>>> import numpy as np
>>> np.set_printoptions(precision=1, suppress=True, linewidth=100)
>>> Q, _ = np.linalg.qr(np.array([[0.4, -0.4, -0.2, 1.2, 0.6, 0.1, 0.2, -0.9, 0.9],
...     [1.1, 0.2, -0.7, 0.4, 0.2, 1.3, -0.6, -1.5, 0.1],
...     [-0.3, 1.4, -1.1, 0.4, 0.6, -1.6, 3.2, 0.0, -0.7],
...     [-2.9, -0.1, 0.4, 1.3, 0.6, 0.9, -1.7, 0.7, 0.7],
...     [-0.7, -0.3, -1.6, -0.1, 0.3, 0.8, -0.5, 1.5, 0.9],
...     [-1.7, 0.7, -0.7, -1.1, 0.5, 0.1, 0.7, -0.4, -0.6],
...     [-2.2, -1.1, 2.4, 0.5, -0.4, 0.8, -1.5, 0.3, -1.5],
...     [-0.2, -0.1, 0.2, -0.4, -1.0, 0.1, 2.0, 1.1, 0.3],
...     [0.7, 0.6, 0.2, 0.1, 0.5, -0.7, -0.6, 0.9, 0.5]]))
>>> M = 5 * Q
>>> M.round(1) + 0
array([[-0.5,  1.1,  1. , -2.7,  1.2, -1.2, -3. , -0.6, -1.7],
       [-1.3, -0.2,  0.7, -1.3, -0.3,  4.3, -1.1,  0. ,  1.3],
       [ 0.3, -3.5, -0.2, -1.6, -1.4, -1.5, -1.1,  0.1,  2.1],
       [ 3.4, -0.4,  0.3, -2.4, -0.4,  1.1,  1.8,  0.3, -1.7],
       [ 0.8,  0.6,  3.9,  0.3,  0.1, -0.6,  0.8, -2.1,  1.7],
       [ 2. , -2.1,  0.7,  2.5,  1.9,  1. , -2.1,  0. , -1. ],
       [ 2.5,  2.2, -2.1,  0. ,  0.3,  0.1, -1.4, -0.9,  2.5],
       [ 0.2,  0.2, -0.2,  1. , -3.8,  0.3, -1.2, -2.2, -1.7],
       [-0.8, -1.3, -1.7, -0.6,  1.8,  0.3,  1.2, -3.8, -0.4]])
>>> Q, Rm = np.linalg.qr(M)
>>> np.round(Q.T @ Q, 1) + 0
array([[1., 0., 0., 0., 0., 0., 0., 0., 0.],
       [0., 1., 0., 0., 0., 0., 0., 0., 0.],
       [0., 0., 1., 0., 0., 0., 0., 0., 0.],
       [0., 0., 0., 1., 0., 0., 0., 0., 0.],
       [0., 0., 0., 0., 1., 0., 0., 0., 0.],
       [0., 0., 0., 0., 0., 1., 0., 0., 0.],
       [0., 0., 0., 0., 0., 0., 1., 0., 0.],
       [0., 0., 0., 0., 0., 0., 0., 1., 0.],
       [0., 0., 0., 0., 0., 0., 0., 0., 1.]])
>>> Rm.round(1) + 0
array([[5., 0., 0., 0., 0., 0., 0., 0., 0.],
       [0., 5., 0., 0., 0., 0., 0., 0., 0.],
       [0., 0., 5., 0., 0., 0., 0., 0., 0.],
       [0., 0., 0., 5., 0., 0., 0., 0., 0.],
       [0., 0., 0., 0., 5., 0., 0., 0., 0.],
       [0., 0., 0., 0., 0., 5., 0., 0., 0.],
       [0., 0., 0., 0., 0., 0., 5., 0., 0.],
       [0., 0., 0., 0., 0., 0., 0., 5., 0.],
       [0., 0., 0., 0., 0., 0., 0., 0., 5.]])
>>> Q.shape, Rm.shape
((9, 9), (9, 9))
>>> round(np.trace(Q @ Q.T), 1)
np.float64(9.0)
